% ipython --no-banner

In [1]: import numpy as np

In [2]: from numpy import linalg as LA

In [3]: np.set_printoptions(precision=2, suppress=True, linewidth=120, floatmode="fixed")

In [4]: mat = np.load("m.npy")

In [5]: mat
Out[5]: 
array([[0, 0, 0, 0, 1],
       [0, 1, 0, 0, 0],
       [0, 0, 1, 0, 0],
       [0, 0, 0, 1, 0],
       [1, 0, 0, 0, 0]])

In [6]: ev, V = LA.eigh(mat)

In [7]: np.round(V @ np.diag(ev) @ V.T, 2) + 0
Out[7]: 
array([[0.00, 0.00, 0.00, 0.00, 1.00],
       [0.00, 1.00, 0.00, 0.00, 0.00],
       [0.00, 0.00, 1.00, 0.00, 0.00],
       [0.00, 0.00, 0.00, 1.00, 0.00],
       [1.00, 0.00, 0.00, 0.00, 0.00]])

In [8]: np.round(V.T @ V, 2) + 0
Out[8]: 
array([[1.00, 0.00, 0.00, 0.00, 0.00],
       [0.00, 1.00, 0.00, 0.00, 0.00],
       [0.00, 0.00, 1.00, 0.00, 0.00],
       [0.00, 0.00, 0.00, 1.00, 0.00],
       [0.00, 0.00, 0.00, 0.00, 1.00]])

In [9]: LA.eigvalsh(mat @ mat)
Out[9]: array([1.00, 1.00, 1.00, 1.00, 1.00])

In [10]: (ev > 1e-8).sum(), (ev < -1e-8).sum()
Out[10]: (np.int64(4), np.int64(1))

In [11]: ev
Out[11]: array([-1.00,  1.00,  1.00,  1.00,  1.00])

In [12]: Y = np.array([[3, 3], [3, 0]])

In [13]: W2 = np.kron(Y, mat)

In [14]: LA.matrix_rank(W2)
Out[14]: np.int64(10)

In [15]: W2
Out[15]: 
array([[0, 0, 0, 0, 3, 0, 0, 0, 0, 3],
       [0, 3, 0, 0, 0, 0, 3, 0, 0, 0],
       [0, 0, 3, 0, 0, 0, 0, 3, 0, 0],
       [0, 0, 0, 3, 0, 0, 0, 0, 3, 0],
       [3, 0, 0, 0, 0, 3, 0, 0, 0, 0],
       [0, 0, 0, 0, 3, 0, 0, 0, 0, 0],
       [0, 3, 0, 0, 0, 0, 0, 0, 0, 0],
       [0, 0, 3, 0, 0, 0, 0, 0, 0, 0],
       [0, 0, 0, 3, 0, 0, 0, 0, 0, 0],
       [3, 0, 0, 0, 0, 0, 0, 0, 0, 0]])

In [16]: rng = np.random.default_rng(761)

In [17]: idx = rng.permutation(5)

In [18]: idx
Out[18]: array([4, 2, 0, 1, 3])

In [19]: Y = mat[idx][:, idx]

In [20]: np.round(LA.det(Y), 2), np.round(LA.det(mat[idx]), 2)
Out[20]: (np.float64(-1.0), np.float64(-1.0))

In [21]: np.trace(Y)
Out[21]: np.int64(3)

In [22]: Y
Out[22]: 
array([[0, 0, 1, 0, 0],
       [0, 1, 0, 0, 0],
       [1, 0, 0, 0, 0],
       [0, 0, 0, 1, 0],
       [0, 0, 0, 0, 1]])

In [23]: np.sort(np.abs(LA.eigvals(Y)))
Out[23]: array([1.00, 1.00, 1.00, 1.00, 1.00])

In [24]: LA.pinv(mat)
Out[24]: 
array([[0.00, 0.00, 0.00, 0.00, 1.00],
       [0.00, 1.00, 0.00, 0.00, 0.00],
       [0.00, 0.00, 1.00, 0.00, 0.00],
       [0.00, 0.00, 0.00, 1.00, 0.00],
       [1.00, 0.00, 0.00, 0.00, 0.00]])

In [25]: np.sort(LA.eigvals(mat).real)
Out[25]: array([-1.00,  1.00,  1.00,  1.00,  1.00])

In [26]: np.flatnonzero(LA.matrix_power((mat != 0) + (mat.T != 0) + np.eye(5), 5)[0])
Out[26]: array([0, 4])

In [27]: (mat != 0).astype(int)
Out[27]: 
array([[0, 0, 0, 0, 1],
       [0, 1, 0, 0, 0],
       [0, 0, 1, 0, 0],
       [0, 0, 0, 1, 0],
       [1, 0, 0, 0, 0]])

In [28]: (LA.matrix_power((mat != 0) + (mat.T != 0) + np.eye(5), 5) > 0).astype(int)
Out[28]: 
array([[1, 0, 0, 0, 1],
       [0, 1, 0, 0, 0],
       [0, 0, 1, 0, 0],
       [0, 0, 0, 1, 0],
       [1, 0, 0, 0, 1]])

In [29]: data = np.eye(12, dtype=int)[rng.permutation(12)]

In [30]: data
Out[30]: 
array([[0, 0, 0, 0, 0, 1, 0, 0, 0, 0, 0, 0],
       [0, 0, 1, 0, 0, 0, 0, 0, 0, 0, 0, 0],
       [0, 0, 0, 0, 0, 0, 0, 0, 1, 0, 0, 0],
       [0, 0, 0, 0, 0, 0, 0, 0, 0, 1, 0, 0],
       [0, 0, 0, 0, 0, 0, 0, 1, 0, 0, 0, 0],
       [0, 0, 0, 0, 0, 0, 0, 0, 0, 0, 0, 1],
       [0, 0, 0, 1, 0, 0, 0, 0, 0, 0, 0, 0],
       [0, 1, 0, 0, 0, 0, 0, 0, 0, 0, 0, 0],
       [0, 0, 0, 0, 0, 0, 1, 0, 0, 0, 0, 0],
       [1, 0, 0, 0, 0, 0, 0, 0, 0, 0, 0, 0],
       [0, 0, 0, 0, 0, 0, 0, 0, 0, 0, 1, 0],
       [0, 0, 0, 0, 1, 0, 0, 0, 0, 0, 0, 0]])

In [31]: # 2 groups of indices that never mix

In [32]: f, v = mat[1], mat[0]

In [33]: f @ f
Out[33]: np.int64(1)

In [34]: p = (f @ v) / (f @ f) * f

In [35]: LA.matrix_rank(np.outer(f, v))
Out[35]: np.int64(1)

In [36]: round(LA.norm(f + v) ** 2 + LA.norm(f - v) ** 2, 2)
Out[36]: np.float64(4.0)

In [37]: x = np.array([2, 3, 2, -1, 0, 0, 2, 0, -3, -1, 3, 0])

In [38]: np.sort(np.abs(np.degrees(np.angle(LA.eigvals(data)))))
Out[38]: array([  0.00,   0.00,  32.73,  32.73,  65.45,  65.45,  98.18,  98.18, 130.91, 130.91, 163.64, 163.64])

In [39]: data.T @ (data @ x)
Out[39]: array([ 2,  3,  2, -1,  0,  0,  2,  0, -3, -1,  3,  0])

In [40]: [p for p in range(1, 25) if np.allclose(LA.matrix_power(data, p), np.eye(12))]
Out[40]: [11, 22]

In [41]: LA.inv(data)
Out[41]: 
array([[0.00, 0.00, 0.00, 0.00, 0.00, 0.00, 0.00, 0.00, 0.00, 1.00, 0.00, 0.00],
       [0.00, 0.00, 0.00, 0.00, 0.00, 0.00, 0.00, 1.00, 0.00, 0.00, 0.00, 0.00],
       [0.00, 1.00, 0.00, 0.00, 0.00, 0.00, 0.00, 0.00, 0.00, 0.00, 0.00, 0.00],
       [0.00, 0.00, 0.00, 0.00, 0.00, 0.00, 1.00, 0.00, 0.00, 0.00, 0.00, 0.00],
       [0.00, 0.00, 0.00, 0.00, 0.00, 0.00, 0.00, 0.00, 0.00, 0.00, 0.00, 1.00],
       [1.00, 0.00, 0.00, 0.00, 0.00, 0.00, 0.00, 0.00, 0.00, 0.00, 0.00, 0.00],
       [0.00, 0.00, 0.00, 0.00, 0.00, 0.00, 0.00, 0.00, 1.00, 0.00, 0.00, 0.00],
       [0.00, 0.00, 0.00, 0.00, 1.00, 0.00, 0.00, 0.00, 0.00, 0.00, 0.00, 0.00],
       [0.00, 0.00, 1.00, 0.00, 0.00, 0.00, 0.00, 0.00, 0.00, 0.00, 0.00, 0.00],
       [0.00, 0.00, 0.00, 1.00, 0.00, 0.00, 0.00, 0.00, 0.00, 0.00, 0.00, 0.00],
       [0.00, 0.00, 0.00, 0.00, 0.00, 0.00, 0.00, 0.00, 0.00, 0.00, 1.00, 0.00],
       [0.00, 0.00, 0.00, 0.00, 0.00, 1.00, 0.00, 0.00, 0.00, 0.00, 0.00, 0.00]])

In [42]: idx = rng.permutation(12)

In [43]: Y = data[:, idx] * rng.choice([-1, 1], 12)

In [44]: Y
Out[44]: 
array([[ 0,  0,  0,  0,  0,  0,  0,  0,  0,  0, -1,  0],
       [ 0,  0,  1,  0,  0,  0,  0,  0,  0,  0,  0,  0],
       [ 0,  0,  0,  0,  0,  0,  1,  0,  0,  0,  0,  0],
       [ 0,  0,  0,  0,  0,  0,  0,  1,  0,  0,  0,  0],
       [ 0,  0,  0,  0,  1,  0,  0,  0,  0,  0,  0,  0],
       [ 0,  1,  0,  0,  0,  0,  0,  0,  0,  0,  0,  0],
       [ 0,  0,  0,  0,  0, -1,  0,  0,  0,  0,  0,  0],
       [-1,  0,  0,  0,  0,  0,  0,  0,  0,  0,  0,  0],
       [ 0,  0,  0,  0,  0,  0,  0,  0,  0,  0,  0,  1],
       [ 0,  0,  0,  0,  0,  0,  0,  0,  0, -1,  0,  0],
       [ 0,  0,  0,  0,  0,  0,  0,  0, -1,  0,  0,  0],
       [ 0,  0,  0, -1,  0,  0,  0,  0,  0,  0,  0,  0]])

In [45]: left, _, vt = LA.svd(data.T @ Y)

In [46]: LA.lstsq(data, Y)[0]
Out[46]: 
array([[ 0.00,  0.00,  0.00,  0.00,  0.00,  0.00,  0.00,  0.00,  0.00, -1.00,  0.00,  0.00],
       [-1.00,  0.00,  0.00,  0.00,  0.00,  0.00,  0.00,  0.00,  0.00,  0.00,  0.00,  0.00],
       [ 0.00,  0.00,  1.00,  0.00,  0.00,  0.00,  0.00,  0.00,  0.00,  0.00,  0.00,  0.00],
       [ 0.00,  0.00,  0.00,  0.00,  0.00, -1.00,  0.00,  0.00,  0.00,  0.00,  0.00,  0.00],
       [ 0.00,  0.00,  0.00, -1.00,  0.00,  0.00,  0.00,  0.00,  0.00,  0.00,  0.00,  0.00],
       [ 0.00,  0.00,  0.00,  0.00,  0.00,  0.00,  0.00,  0.00,  0.00,  0.00, -1.00,  0.00],
       [ 0.00,  0.00,  0.00,  0.00,  0.00,  0.00,  0.00,  0.00,  0.00,  0.00,  0.00,  1.00],
       [ 0.00,  0.00,  0.00,  0.00,  1.00,  0.00,  0.00,  0.00,  0.00,  0.00,  0.00,  0.00],
       [ 0.00,  0.00,  0.00,  0.00,  0.00,  0.00,  1.00,  0.00,  0.00,  0.00,  0.00,  0.00],
       [ 0.00,  0.00,  0.00,  0.00,  0.00,  0.00,  0.00,  1.00,  0.00,  0.00,  0.00,  0.00],
       [ 0.00,  0.00,  0.00,  0.00,  0.00,  0.00,  0.00,  0.00, -1.00,  0.00,  0.00,  0.00],
       [ 0.00,  1.00,  0.00,  0.00,  0.00,  0.00,  0.00,  0.00,  0.00,  0.00,  0.00,  0.00]])

In [47]: left @ vt
Out[47]: 
array([[ 0.00,  0.00,  0.00,  0.00,  0.00,  0.00,  0.00,  0.00,  0.00, -1.00,  0.00,  0.00],
       [-1.00,  0.00,  0.00,  0.00,  0.00,  0.00,  0.00,  0.00,  0.00,  0.00,  0.00,  0.00],
       [ 0.00,  0.00,  1.00,  0.00,  0.00,  0.00,  0.00,  0.00,  0.00,  0.00,  0.00,  0.00],
       [ 0.00,  0.00,  0.00,  0.00,  0.00, -1.00,  0.00,  0.00,  0.00,  0.00,  0.00,  0.00],
       [ 0.00,  0.00,  0.00, -1.00,  0.00,  0.00,  0.00,  0.00,  0.00,  0.00,  0.00,  0.00],
       [ 0.00,  0.00,  0.00,  0.00,  0.00,  0.00,  0.00,  0.00,  0.00,  0.00, -1.00,  0.00],
       [ 0.00,  0.00,  0.00,  0.00,  0.00,  0.00,  0.00,  0.00,  0.00,  0.00,  0.00,  1.00],
       [ 0.00,  0.00,  0.00,  0.00,  1.00,  0.00,  0.00,  0.00,  0.00,  0.00,  0.00,  0.00],
       [ 0.00,  0.00,  0.00,  0.00,  0.00,  0.00,  1.00,  0.00,  0.00,  0.00,  0.00,  0.00],
       [ 0.00,  0.00,  0.00,  0.00,  0.00,  0.00,  0.00,  1.00,  0.00,  0.00,  0.00,  0.00],
       [ 0.00,  0.00,  0.00,  0.00,  0.00,  0.00,  0.00,  0.00, -1.00,  0.00,  0.00,  0.00],
       [ 0.00,  1.00,  0.00,  0.00,  0.00,  0.00,  0.00,  0.00,  0.00,  0.00,  0.00,  0.00]])

In [48]: idx
Out[48]: array([ 1, 11,  2,  4,  7,  3,  8,  9, 10,  0,  5,  6])

In [49]: x = np.array([-1, 3, -3, -2, -1, -3, 1, 2, 0, -3, 2, 3])

In [50]: np.abs(LA.eigvals(Y))
Out[50]: array([1.00, 1.00, 1.00, 1.00, 1.00, 1.00, 1.00, 1.00, 1.00, 1.00, 1.00, 1.00])

In [51]: np.round(LA.norm(x), 2), round(float(LA.norm(Y @ x)), 2)
Out[51]: (np.float64(7.75), 7.75)

In [52]: [p for p in range(1, 25) if np.allclose(LA.matrix_power(Y, p), np.eye(12))]
Out[52]: [24]

In [53]: Y = np.array([[-8, 2, 0, 9, -1, 1, -9, 5, 3, -6]])

In [54]: K = Y.T @ Y

In [55]: K
Out[55]: 
array([[ 64, -16,   0, -72,   8,  -8,  72, -40, -24,  48],
       [-16,   4,   0,  18,  -2,   2, -18,  10,   6, -12],
       [  0,   0,   0,   0,   0,   0,   0,   0,   0,   0],
       [-72,  18,   0,  81,  -9,   9, -81,  45,  27, -54],
       [  8,  -2,   0,  -9,   1,  -1,   9,  -5,  -3,   6],
       [ -8,   2,   0,   9,  -1,   1,  -9,   5,   3,  -6],
       [ 72, -18,   0, -81,   9,  -9,  81, -45, -27,  54],
       [-40,  10,   0,  45,  -5,   5, -45,  25,  15, -30],
       [-24,   6,   0,  27,  -3,   3, -27,  15,   9, -18],
       [ 48, -12,   0, -54,   6,  -6,  54, -30, -18,  36]])

In [56]: left, sv, vt = LA.svd(K)

In [57]: sv.round(2) + 0
Out[57]: array([302.00,   0.00,   0.00,   0.00,   0.00,   0.00,   0.00,   0.00,   0.00,   0.00])

In [58]: np.argmax(sv[:-1] / (sv[1:] + 1e-6)) + 1
Out[58]: np.int64(1)

In [59]: Y = left[:, :1] @ np.diag(sv[:1]) @ vt[:1]

In [60]: round(float(LA.norm(K - Y, 2)), 2), round(sv[1], 2)
Out[60]: (0.0, np.float64(0.0))

In [61]: np.round(np.abs(K - Y).max(), 2)
Out[61]: np.float64(0.0)

In [62]: ev, V = LA.eigh(K)

In [63]: LA.eigvalsh(K + 2 * np.eye(10))
Out[63]: array([  2.00,   2.00,   2.00,   2.00,   2.00,   2.00,   2.00,   2.00,   2.00, 304.00])

In [64]: np.round(V.T @ K @ V, 2) + 0
Out[64]: 
array([[  0.00,   0.00,   0.00,   0.00,   0.00,   0.00,   0.00,   0.00,   0.00,   0.00],
       [  0.00,   0.00,   0.00,   0.00,   0.00,   0.00,   0.00,   0.00,   0.00,   0.00],
       [  0.00,   0.00,   0.00,   0.00,   0.00,   0.00,   0.00,   0.00,   0.00,   0.00],
       [  0.00,   0.00,   0.00,   0.00,   0.00,   0.00,   0.00,   0.00,   0.00,   0.00],
       [  0.00,   0.00,   0.00,   0.00,   0.00,   0.00,   0.00,   0.00,   0.00,   0.00],
       [  0.00,   0.00,   0.00,   0.00,   0.00,   0.00,   0.00,   0.00,   0.00,   0.00],
       [  0.00,   0.00,   0.00,   0.00,   0.00,   0.00,   0.00,   0.00,   0.00,   0.00],
       [  0.00,   0.00,   0.00,   0.00,   0.00,   0.00,   0.00,   0.00,   0.00,   0.00],
       [  0.00,   0.00,   0.00,   0.00,   0.00,   0.00,   0.00,   0.00,   0.00,   0.00],
       [  0.00,   0.00,   0.00,   0.00,   0.00,   0.00,   0.00,   0.00,   0.00, 302.00]])

In [65]: ev.round(2) + 0
Out[65]: array([  0.00,   0.00,   0.00,   0.00,   0.00,   0.00,   0.00,   0.00,   0.00, 302.00])

In [66]: np.unique(ev.round(6) + 0, return_counts=True)[1]
Out[66]: array([9, 1])

In [67]: ev.sum(), np.trace(K)
Out[67]: (np.float64(302.0), np.int64(302))

In [68]: Y = np.array([[-1, -1],
    ...:     [3, 1],
    ...:     [-3, 1],
    ...:     [2, -2],
    ...:     [-2, -3],
    ...:     [-3, 1],
    ...:     [-2, 2],
    ...:     [3, 2],
    ...:     [-1, 1],
    ...:     [2, 0]])

In [69]: K @ Y
Out[69]: 
array([[-392,   72],
       [  98,  -18],
       [   0,    0],
       [ 441,  -81],
       [ -49,    9],
       [  49,   -9],
       [-441,   81],
       [ 245,  -45],
       [ 147,  -27],
       [-294,   54]])

In [70]: np.einsum("ik,kj->ij", K, Y)
Out[70]: 
array([[-392,   72],
       [  98,  -18],
       [   0,    0],
       [ 441,  -81],
       [ -49,    9],
       [  49,   -9],
       [-441,   81],
       [ 245,  -45],
       [ 147,  -27],
       [-294,   54]])

In [71]: np.einsum("ij,ij->i", K, K)
Out[71]: array([19328,  1208,     0, 24462,   302,   302, 24462,  7550,  2718, 10872])

In [72]: np.einsum("ij->j", K)
Out[72]: array([ 32,  -8,   0, -36,   4,  -4,  36, -20, -12,  24])

In [73]: LA.matrix_rank(np.vstack([K, Y.T]))
Out[73]: np.int64(3)

In [74]: Y.T @ K.T
Out[74]: 
array([[-392,   98,    0,  441,  -49,   49, -441,  245,  147, -294],
       [  72,  -18,    0,  -81,    9,   -9,   81,  -45,  -27,   54]])

In [75]: LA.matrix_rank(K @ Y)
Out[75]: np.int64(1)

In [76]: np.vstack([K, Y.T]).shape
Out[76]: (12, 10)
